$ ipython --no-banner

In [1]: import numpy as np

In [2]: np.set_printoptions(precision=1, suppress=True, linewidth=200, legacy="1.25")

In [3]: def rnd(a):
   ...:     return np.round(a, 1) + 0
   ...: 

In [4]: W0 = np.cumsum(np.array([[-1, 0, -2, -1, 2, 0, 1, -2, 1, 1],
   ...:     [-1, -1, 0, -2, -2, -2, 2, -1, -2, 0],
   ...:     [-1, -2, 1, -1, -1, -2, -1, -2, -1, 0],
   ...:     [0, -1, 1, 0, 0, 1, -1, 2, 1, -1],
   ...:     [1, -2, 2, -1, 2, 1, 0, -1, 0, -2],
   ...:     [-1, 2, -1, -1, -1, -1, 0, 0, 1, -2],
   ...:     [0, 2, 2, -1, 0, -2, 2, 2, -2, -2],
   ...:     [2, 0, 2, -1, -2, 2, 2, 1, 1, 1],
   ...:     [2, 0, -2, 0, -2, 2, 1, 2, 0, 2],
   ...:     [0, -2, -2, -1, -2, 0, 0, -2, 1, 0],
   ...:     [2, 0, 2, -2, -2, -2, -1, 0, 0, 1]]), axis=0)

In [5]: W0
Out[5]: 
array([[ -1,   0,  -2,  -1,   2,   0,   1,  -2,   1,   1],
       [ -2,  -1,  -2,  -3,   0,  -2,   3,  -3,  -1,   1],
       [ -3,  -3,  -1,  -4,  -1,  -4,   2,  -5,  -2,   1],
       [ -3,  -4,   0,  -4,  -1,  -3,   1,  -3,  -1,   0],
       [ -2,  -6,   2,  -5,   1,  -2,   1,  -4,  -1,  -2],
       [ -3,  -4,   1,  -6,   0,  -3,   1,  -4,   0,  -4],
       [ -3,  -2,   3,  -7,   0,  -5,   3,  -2,  -2,  -6],
       [ -1,  -2,   5,  -8,  -2,  -3,   5,  -1,  -1,  -5],
       [  1,  -2,   3,  -8,  -4,  -1,   6,   1,  -1,  -3],
       [  1,  -4,   1,  -9,  -6,  -1,   6,  -1,   0,  -3],
       [  3,  -4,   3, -11,  -8,  -3,   5,  -1,   0,  -2]])

In [6]: other = np.c_[W0[:, :8] @ np.array([[3, 3, 1, 0, 0, -4, -1, 5],
   ...:     [4, -5, 0, 2, -1, 3, 5, -4],
   ...:     [1, -2, -2, 2, -4, -4, 5, -1],
   ...:     [5, -4, 4, -1, -1, 5, 3, -2],
   ...:     [-4, -4, -4, -5, 5, -5, 3, 5],
   ...:     [-5, -2, 4, -1, 0, 0, 0, 5],
   ...:     [4, 3, 3, 4, -4, 0, -3, 0],
   ...:     [-5, 2, -2, -4, -3, 2, 2, -5]]), np.array([-3, -3, 0, 3, -1, 2, 0, -2, -3, 1, -1])]

In [7]: other
Out[7]: 
array([[ -4,  -4,  -2,  -1,  21,  -7, -13,  19,  -3],
       [ 10,  22,  -3,  23,   9,  -8, -37,   7,  -3],
       [ 15,  32, -13,  33,  13, -18, -48,   6,   0],
       [ -7,  34, -18,  20,   8, -21, -41,   4,   3],
       [-23,  35, -27,  14,  16, -56, -41,  37,  -1],
       [-15,  34, -30,  23,  14, -42, -41,  17,   2],
       [ -2,  38, -44,  34,  -9, -45, -26, -11,   0],
       [  2,  56, -30,  51, -37, -54, -31,  -6,  -2],
       [ -2,  77,  -9,  51, -49, -40, -48,  -4,  -3],
       [  1,  99,   3,  62, -42, -37, -81,   8,   1],
       [ 13, 118, -10,  76, -54, -53, -82,   0,  -1]])

In [8]: np.linalg.matrix_rank(other)
Out[8]: 9

In [9]: rnd(np.linalg.norm(other - W0 @ np.linalg.lstsq(W0, other)[0], axis=0))
Out[9]: array([0. , 0. , 0. , 0. , 0. , 0. , 0. , 0. , 0.6])

In [10]: x0 = np.array([5, 0, -2, 4, -4, -5, -4, 5, 2, -3])

In [11]: target = W0 @ x0

In [12]: b, lr = np.zeros(10), 1 / np.linalg.norm(W0, 2) ** 2

In [13]: for i in range(30):
    ...:     b -= lr * W0.T @ (W0 @ b - target)
    ...:     if i % 5 == 0: print(i, round(np.linalg.norm(W0 @ b - target), 1))
    ...: 
0 59.1
5 34.2
10 27.1
15 24.3
20 22.4
25 20.9

In [14]: rnd(np.linalg.cond(W0))
Out[14]: 97.2

In [15]: M = np.load("out13.npy")

In [16]: M
Out[16]: 
array([[-27,  15, -13, -15,  -1],
       [-21,  -4,  16,   4,  -6],
       [  6,  23, -41, -23,   9],
       [ -6,  -5,  11,   5,  -3],
       [-45,  12,   0, -12,  -6],
       [-30,   8,   0,  -8,  -4],
       [-15, -14,  30,  14,  -8],
       [  3,   1,  -3,  -1,   1],
       [  9,   3,  -9,  -3,   3],
       [-15,  -2,  10,   2,  -4]])

In [17]: Xc = M - M.mean(axis=1)
Traceback (most recent call last):
  Cell In[17], line 1
    Xc = M - M.mean(axis=1)
ValueError: operands could not be broadcast together with shapes (10,5) (10,) 


In [18]: Xc = M - M.mean(axis=0)

In [19]: U, sig, Vh = np.linalg.svd(Xc, full_matrices=False)

In [20]: rnd(sig ** 2 / (sig ** 2).sum())
Out[20]: array([0.7, 0.3, 0. , 0. , 0. ])

In [21]: np.abs(U[:, 0]).argmax()
Out[21]: 2

In [22]: np.searchsorted(np.cumsum(sig ** 2) / (sig ** 2).sum(), 0.9) + 1
Out[22]: 2

In [23]: rnd(sig)
Out[23]: array([74.9, 53.1,  0. ,  0. ,  0. ])

In [24]: dist = np.linalg.norm(M[:, None] - M[None], axis=-1)

In [25]: np.linalg.matrix_rank(dist ** 2)
Out[25]: 4

In [26]: (dist + 1e9 * np.eye(10)).round(6).argmin(axis=1)
Out[26]: array([5, 9, 8, 9, 5, 4, 1, 8, 7, 1])
